% ipython --no-banner

In [1]: import numpy as np

In [2]: import numpy.linalg as la

In [3]: np.set_printoptions(precision=3, suppress=True, linewidth=160, sign=" ")

In [4]: arr = np.load("m.npy")

In [5]: arr
Out[5]: 
array([[-5.472,  1.961, -4.996,  1.052,  6.336],
       [ 1.24 , -1.788,  5.967,  4.656, -6.163],
       [-3.377,  3.788,  1.909, -8.402, -0.018],
       [ 2.947, -8.854,  1.269,  0.841,  3.258],
       [-8.201, -3.533,  1.349, -4.038, -1.462],
       [-5.349, -6.027,  5.56 , -2.006, -0.359],
       [-1.285, -6.731, -3.347, -0.907,  6.404],
       [ 0.084,  4.362, -8.475, -1.738, -2.475],
       [ 2.18 , -5.077, -6.895,  1.208, -4.524],
       [ 1.642, -3.611,  8.948, -1.7  , -1.14 ],
       [ 2.548, -0.921,  3.707,  8.849,  0.787],
       [-2.722,  9.12 , -1.934, -0.93 ,  2.194],
       [-0.756, -2.053, -6.862, -3.875,  5.754]])

In [6]: d = la.norm(arr[:, None] - arr[None], axis=-1)

In [7]: la.norm(arr, axis=1)
Out[7]: array([ 10.   ,  10.   ,  10.   ,  10.001,  10.   ,  10.   ,  10.   ,  10.   ,  10.   ,  10.   ,  10.   ,  10.   ,  10.   ])

In [8]: d[4]
Out[8]: array([ 12.83 ,  14.532,   9.915,  14.095,   0.   ,   6.118,  12.32 ,  15.291,  14.663,  12.657,  17.293,  14.964,  13.309])

In [9]: la.norm(arr - arr.mean(axis=0), axis=1)
Out[9]: array([  9.296,  10.914,   9.972,   9.116,   8.465,   8.641,   8.362,  10.691,   9.915,  10.147,  10.91 ,  10.948,   8.99 ])

In [10]: np.flatnonzero(d[4] < d.mean() / 2)
Out[10]: array([ 4,  5])

In [11]: d.shape
Out[11]: (13, 13)

In [12]: d.mean(axis=1).argmax()
Out[12]: np.int64(10)
